$ python3 -q
>>> import numpy as np
>>> np.set_printoptions(precision=2, suppress=True, linewidth=160)
>>> A = np.load("test15.npy")
>>> A
array([[-3,  0,  1],
       [-1,  6, -3],
       [ 2, -1,  1]])
>>> np.trace(A)
np.int64(4)
>>> (A - A.T) / 2
array([[ 0. ,  0.5, -0.5],
       [-0.5,  0. , -1. ],
       [ 0.5,  1. ,  0. ]])
>>> np.linalg.determinant(A)
Traceback (most recent call last):
  File "<python-input-6>", line 1, in <module>
    np.linalg.determinant(A)
    ^^^^^^^^^^^^^^^^^^^^^
AttributeError: module 'numpy.linalg' has no attribute 'determinant'
>>> np.linalg.matrix_power(A, 2)
array([[ 11,  -1,  -2],
       [ -9,  39, -22],
       [ -3,  -7,   6]])
>>> A @ A
array([[ 11,  -1,  -2],
       [ -9,  39, -22],
       [ -3,  -7,   6]])
>>> rng = np.random.default_rng(84)
>>> idx = rng.permutation(3)
>>> Y = A[:, idx] * rng.choice([-1, 1], 3)
>>> Y
array([[ 3,  0,  1],
       [ 1,  6, -3],
       [-2, -1,  1]])
>>> left, _, Vh = np.linalg.svd(A.T @ Y)
>>> np.round(np.linalg.lstsq(A, Y)[0], 2) + 0
array([[-1.,  0.,  0.],
       [ 0.,  1.,  0.],
       [ 0.,  0.,  1.]])
>>> idx
array([0, 1, 2])
>>> def softmax(z):
...     e = np.exp(z - z.max(axis=-1, keepdims=True))
...     return e / e.sum(axis=-1, keepdims=True)
... 
>>> softmax(Y).sum(axis=1)
array([1., 1., 1.])
>>> np.round(softmax(10 * Y[1]), 2) + 0
array([0., 1., 0.])
>>> np.round(softmax(Y[1]), 2) + 0
array([0.01, 0.99, 0.  ])
>>> att = Y @ Y.T / np.sqrt(3)
>>> softmax(att)[1] @ Y
array([ 1.,  6., -3.])
>>> np.round(softmax(att + np.triu(np.full(att.shape, -np.inf), 1)), 2) + 0
array([[1., 0., 0.],
       [0., 1., 0.],
       [0., 0., 1.]])
>>> mat = np.load("run12.npy")
>>> mat
array([[-1.06, -0.99, -0.85],
       [-0.82, -0.94, -0.97],
       [-0.99, -1.17, -0.83],
       [-1.25, -1.  , -0.93],
       [-0.99, -1.  , -1.04],
       [-0.95, -0.82, -0.91],
       [-0.84,  0.23, -2.98],
       [-0.82, -0.07, -3.06],
       [-1.06, -0.05, -3.12],
       [-1.06,  0.06, -2.99],
       [-1.01,  0.17, -2.91],
       [-0.82, -0.05, -2.98],
       [ 0.19, -4.87, -1.99],
       [-0.06, -5.03, -2.11],
       [-0.11, -5.09, -1.84],
       [-0.04, -5.08, -2.08],
       [-0.09, -4.96, -2.12],
       [-0.12, -4.91, -1.81]])
>>> Y = np.c_[mat[:, :1] @ np.array([[-1]]), np.array([3, 3, 3, 1, 0, 1, 2, 0, 3, 2, 2, 0, 0, 2, 2, 2, 0, 2])]
>>> Y
array([[ 1.06,  3.  ],
       [ 0.82,  3.  ],
       [ 0.99,  3.  ],
       [ 1.25,  1.  ],
       [ 0.99,  0.  ],
       [ 0.95,  1.  ],
       [ 0.84,  2.  ],
       [ 0.82,  0.  ],
       [ 1.06,  3.  ],
       [ 1.06,  2.  ],
       [ 1.01,  2.  ],
       [ 0.82,  0.  ],
       [-0.19,  0.  ],
       [ 0.06,  2.  ],
       [ 0.11,  2.  ],
       [ 0.04,  2.  ],
       [ 0.09,  0.  ],
       [ 0.12,  2.  ]])
>>> np.round(np.linalg.norm(Y - mat @ np.linalg.lstsq(mat, Y)[0], axis=0), 2) + 0
array([0.  , 4.49])
>>> np.linalg.matrix_rank(Y)
np.int64(2)
>>> np.round(np.linalg.lstsq(mat, Y[:, 0])[0], 2) + 0
array([-1.,  0.,  0.])
